% python3 -q
>>> import numpy as np
>>> from numpy import linalg as LA
>>> np.set_printoptions(precision=2, suppress=True, linewidth=200)
>>> def rd(a):
...     return np.round(a, 2) + 0
... 
>>> arr = np.load("a.npy")
>>> print(arr)
[[ 0  0  0]
 [ 0  1 -2]
 [ 0 -2  4]]
>>> # symmetric, so the eigenvalues are real
>>> rng = np.random.default_rng(2144)
>>> out = arr + rng.integers(-2, 3, (3, 1)) @ rng.integers(-2, 3, (1, 3))
>>> out
array([[ 1,  2, -2],
       [-2, -3,  2],
       [ 2,  2,  0]])
>>> out - arr
array([[ 1,  2, -2],
       [-2, -4,  4],
       [ 2,  4, -4]])
>>> print(np.abs(out - arr).sum(axis=1))
[ 5 10 10]
>>> rd(np.trace(LA.pinv(out) @ out))
np.float64(2.0)
>>> rd(out @ LA.pinv(out) @ out)
array([[ 1.,  2., -2.],
       [-2., -3.,  2.],
       [ 2.,  2.,  0.]])
>>> np.unique(out.round(6), axis=0).shape
(3, 3)
>>> try:
...     LA.inv(out)
... except LA.LinAlgError as e:
...     print(e)
... 
Singular matrix
>>> idx = rng.permutation(3)
>>> print(idx)
[2 1 0]
>>> out = arr[idx][:, idx]
>>> np.diag(out)
array([4, 1, 0])
>>> rd(np.sort(np.abs(LA.eigvals(out))))
array([0., 0., 5.])
>>> out
array([[ 4, -2,  0],
       [-2,  1,  0],
       [ 0,  0,  0]])
>>> np.trace(out)
np.int64(5)
>>> rd(LA.det(out)), rd(LA.det(arr[idx]))
(np.float64(0.0), np.float64(0.0))
>>> evals, vecs = LA.eigh(arr)
>>> x = np.array([4, 8, 4])
>>> print(np.abs(arr).sum(axis=1).max(), np.abs(evals).max())
6 5.0
>>> x @ arr @ x
np.int64(0)
>>> rd(LA.eigvalsh(arr[1:, 1:]))
array([0., 5.])
>>> vecs * np.maximum(evals, 0) @ vecs.T
array([[ 0.,  0.,  0.],
       [ 0.,  1., -2.],
       [ 0., -2.,  4.]])
>>> t = np.radians(60)
>>> Rm = np.eye(3)
>>> Rm[0, 0] = Rm[1, 1] = np.cos(t)
>>> Rm[0, 1], Rm[1, 0] = -np.sin(t), np.sin(t)
>>> rd(Rm)
array([[ 0.5 , -0.87,  0.  ],
       [ 0.87,  0.5 ,  0.  ],
       [ 0.  ,  0.  ,  1.  ]])
>>> out = arr @ Rm.T
>>> np.allclose(LA.norm(arr, axis=1), LA.norm(out, axis=1))
True
>>> rd(LA.det(Rm)), np.trace(Rm)
(np.float64(1.0), np.float64(2.0))
>>> np.allclose(arr @ arr.T, out @ out.T)
True
>>> print(rd(LA.svd(arr, compute_uv=False)), rd(LA.svd(out, compute_uv=False)))
[5. 0. 0.] [5. 0. 0.]
>>> rd(np.abs(out - arr).max(axis=0))
array([1.73, 1.  , 0.  ])
>>> mat, _ = LA.qr(np.array([[0.8, -1.7, 0.0, 0.8, -0.2],
...     [1.2, -0.5, -0.8, -1.0, 1.4],
...     [-0.1, 0.8, 0.6, 0.4, 0.2],
...     [0.1, -1.4, -0.3, -0.5, -0.8],
...     [-0.4, -0.9, -1.7, -0.8, 0.8]]))
>>> rd(mat)
array([[-0.53,  0.47, -0.4 ,  0.58,  0.06],
       [-0.8 , -0.21,  0.51, -0.22,  0.09],
       [ 0.07, -0.32, -0.14,  0.13,  0.93],
       [-0.07,  0.59, -0.23, -0.73,  0.27],
       [ 0.27,  0.54,  0.71,  0.28,  0.23]])
>>> # columns are unit length and at right angles
>>> x = np.array([-2, 1, -1, 0, 0])
>>> h = np.maximum(mat @ x, 0)
>>> rd(np.tanh(mat @ x))
array([ 0.96,  0.7 , -0.3 ,  0.74, -0.6 ])
>>> print(np.flatnonzero(h > 1e-9))
[0 1 3]
>>> out = LA.inv(mat)
>>> print(np.allclose(out, mat.T))
True
>>> rd(LA.det(mat) * LA.det(out))
np.float64(1.0)
>>> rd(LA.slogdet(mat)[0])
np.float64(1.0)
>>> rd(mat[:, 4] @ mat[:, 1])
np.float64(0.0)
>>> rd(LA.norm(mat, axis=0))
array([1., 1., 1., 1., 1.])
>>> print(rd(LA.svd(mat, compute_uv=False)))
[1. 1. 1. 1. 1.]
>>> Uu, sigma, Vh = LA.svd(mat, full_matrices=False)
>>> np.allclose(Uu * sigma @ Vh, mat)
True
>>> rd(Uu.T @ mat @ Vh.T)
array([[1., 0., 0., 0., 0.],
       [0., 1., 0., 0., 0.],
       [0., 0., 1., 0., 0.],
       [0., 0., 0., 1., 0.],
       [0., 0., 0., 0., 1.]])
>>> Uu.shape, sigma.shape, Vh.shape
((5, 5), (5,), (5, 5))
>>> rd(np.cumsum(sigma ** 2) / np.sum(sigma ** 2))
array([0.2, 0.4, 0.6, 0.8, 1. ])
>>> rd(Uu.T @ Uu)
array([[1., 0., 0., 0., 0.],
       [0., 1., 0., 0., 0.],
       [0., 0., 1., 0., 0.],
       [0., 0., 0., 1., 0.],
       [0., 0., 0., 0., 1.]])
>>> t = np.radians(135)
>>> Rm = np.eye(5)
>>> Rm[0, 0] = Rm[2, 2] = np.cos(t)
>>> Rm[0, 2], Rm[2, 0] = -np.sin(t), np.sin(t)
>>> rd(Rm)
array([[-0.71,  0.  , -0.71,  0.  ,  0.  ],
       [ 0.  ,  1.  ,  0.  ,  0.  ,  0.  ],
       [ 0.71,  0.  , -0.71,  0.  ,  0.  ],
       [ 0.  ,  0.  ,  0.  ,  1.  ,  0.  ],
       [ 0.  ,  0.  ,  0.  ,  0.  ,  1.  ]])
>>> out = mat @ Rm.T
>>> np.allclose(LA.norm(mat, axis=1), LA.norm(out, axis=1))
True
>>> print(rd(np.abs(out - mat).max(axis=0)))
[1.19 0.   1.44 0.   0.  ]
>>> E = np.load("sample2.npy")
>>> rd(E)
array([[0.33, 0.33, 0.  , 0.33, 0.  , 0.  ],
       [0.25, 0.25, 0.  , 0.25, 0.25, 0.  ],
       [0.  , 0.  , 0.5 , 0.  , 0.5 , 0.  ],
       [0.  , 0.  , 0.  , 0.67, 0.33, 0.  ],
       [0.33, 0.33, 0.  , 0.  , 0.33, 0.  ],
       [0.33, 0.  , 0.  , 0.  , 0.  , 0.67]])
>>> # a transition matrix
>>> rd(np.trace(LA.pinv(E) @ E))
np.float64(5.0)
>>> np.abs(np.diag(LA.qr(E)[1])) > 1e-9
array([ True,  True,  True,  True,  True, False])
>>> np.allclose(E[:-1].T @ LA.lstsq(E[:-1].T, E[-1])[0], E[-1])
False
>>> print(LA.lstsq(E[:-1].T, E[-1])[2])
4
>>> rd(E @ LA.pinv(E) @ E)
array([[0.33, 0.33, 0.  , 0.33, 0.  , 0.  ],
       [0.25, 0.25, 0.  , 0.25, 0.25, 0.  ],
       [0.  , 0.  , 0.5 , 0.  , 0.5 , 0.  ],
       [0.  , 0.  , 0.  , 0.67, 0.33, 0.  ],
       [0.33, 0.33, 0.  , 0.  , 0.33, 0.  ],
       [0.33, 0.  , 0.  , 0.  , 0.  , 0.67]])
>>> t = np.radians(90)
>>> Rm = np.eye(6)
>>> Rm[0, 0] = Rm[1, 1] = np.cos(t)
>>> Rm[0, 1], Rm[1, 0] = -np.sin(t), np.sin(t)
>>> rd(Rm)
array([[ 0., -1.,  0.,  0.,  0.,  0.],
       [ 1.,  0.,  0.,  0.,  0.,  0.],
       [ 0.,  0.,  1.,  0.,  0.,  0.],
       [ 0.,  0.,  0.,  1.,  0.,  0.],
       [ 0.,  0.,  0.,  0.,  1.,  0.],
       [ 0.,  0.,  0.,  0.,  0.,  1.]])
>>> out = E @ Rm.T
>>> rd(out)
array([[-0.33,  0.33,  0.  ,  0.33,  0.  ,  0.  ],
       [-0.25,  0.25,  0.  ,  0.25,  0.25,  0.  ],
       [ 0.  ,  0.  ,  0.5 ,  0.  ,  0.5 ,  0.  ],
       [ 0.  ,  0.  ,  0.  ,  0.67,  0.33,  0.  ],
       [-0.33,  0.33,  0.  ,  0.  ,  0.33,  0.  ],
       [ 0.  ,  0.33,  0.  ,  0.  ,  0.  ,  0.67]])
>>> np.allclose(LA.norm(E, axis=1), LA.norm(out, axis=1))
True
>>> rd(np.abs(out - E).max(axis=0))
array([0.67, 0.33, 0.  , 0.  , 0.  , 0.  ])
>>> rd(LA.det(Rm)), np.trace(Rm)
(np.float64(1.0), np.float64(4.0))
>>> np.allclose(E @ E.T, out @ out.T)
True
>>> np.argsort(-LA.norm(E, axis=0).round(6), kind="stable")[:3]
array([3, 4, 5])
>>> [round(float(x), 2) for x in LA.svd(E, compute_uv=False)[:3]]
[1.07, 0.77, 0.66]
>>> LA.cond(E) > 100
np.True_
>>> rd(LA.norm(E, 2) / LA.norm(E))
np.float64(0.67)
>>> Uu, sigma, Vh = LA.svd(E)
>>> rd(sigma)
array([1.07, 0.77, 0.66, 0.55, 0.22, 0.  ])
>>> np.argmax(sigma[:-1] / (sigma[1:] + 1e-6)) + 1
np.int64(5)
>>> out = Uu[:, :5] @ np.diag(sigma[:5]) @ Vh[:5]
>>> rd(out)
array([[0.33, 0.33, 0.  , 0.33, 0.  , 0.  ],
       [0.25, 0.25, 0.  , 0.25, 0.25, 0.  ],
       [0.  , 0.  , 0.5 , 0.  , 0.5 , 0.  ],
       [0.  , 0.  , 0.  , 0.67, 0.33, 0.  ],
       [0.33, 0.33, 0.  , 0.  , 0.33, 0.  ],
       [0.33, 0.  , 0.  , 0.  , 0.  , 0.67]])
>>> rd(np.abs(E - out).max())
np.float64(0.0)
>>> r0 = np.array([-3, -5, 5, 3, 3])
>>> m1 = np.array([np.roll(r0, i) for i in range(5)])
>>> m1
array([[-3, -5,  5,  3,  3],
       [ 3, -3, -5,  5,  3],
       [ 3,  3, -3, -5,  5],
       [ 5,  3,  3, -3, -5],
       [-5,  5,  3,  3, -3]])
>>> O, Rm = LA.qr(m1)
>>> rd(O.T @ O)
array([[1., 0., 0., 0., 0.],
       [0., 1., 0., 0., 0.],
       [0., 0., 1., 0., 0.],
       [0., 0., 0., 1., 0.],
       [0., 0., 0., 0., 1.]])
>>> np.trace(O @ O.T)
np.float64(5.0)
>>> rd(abs(Rm[0, 0])), rd(LA.norm(m1[:, 0]))
(np.float64(8.77), np.float64(8.77))
>>> print(rd(O @ Rm))
[[-3. -5.  5.  3.  3.]
 [ 3. -3. -5.  5.  3.]
 [ 3.  3. -3. -5.  5.]
 [ 5.  3.  3. -3. -5.]
 [-5.  5.  3.  3. -3.]]
>>> rd(np.abs(np.diag(Rm)))
array([8.77, 8.76, 7.52, 6.14, 5.43])
>>> np.allclose(Rm.T @ Rm, m1.T @ m1)
True
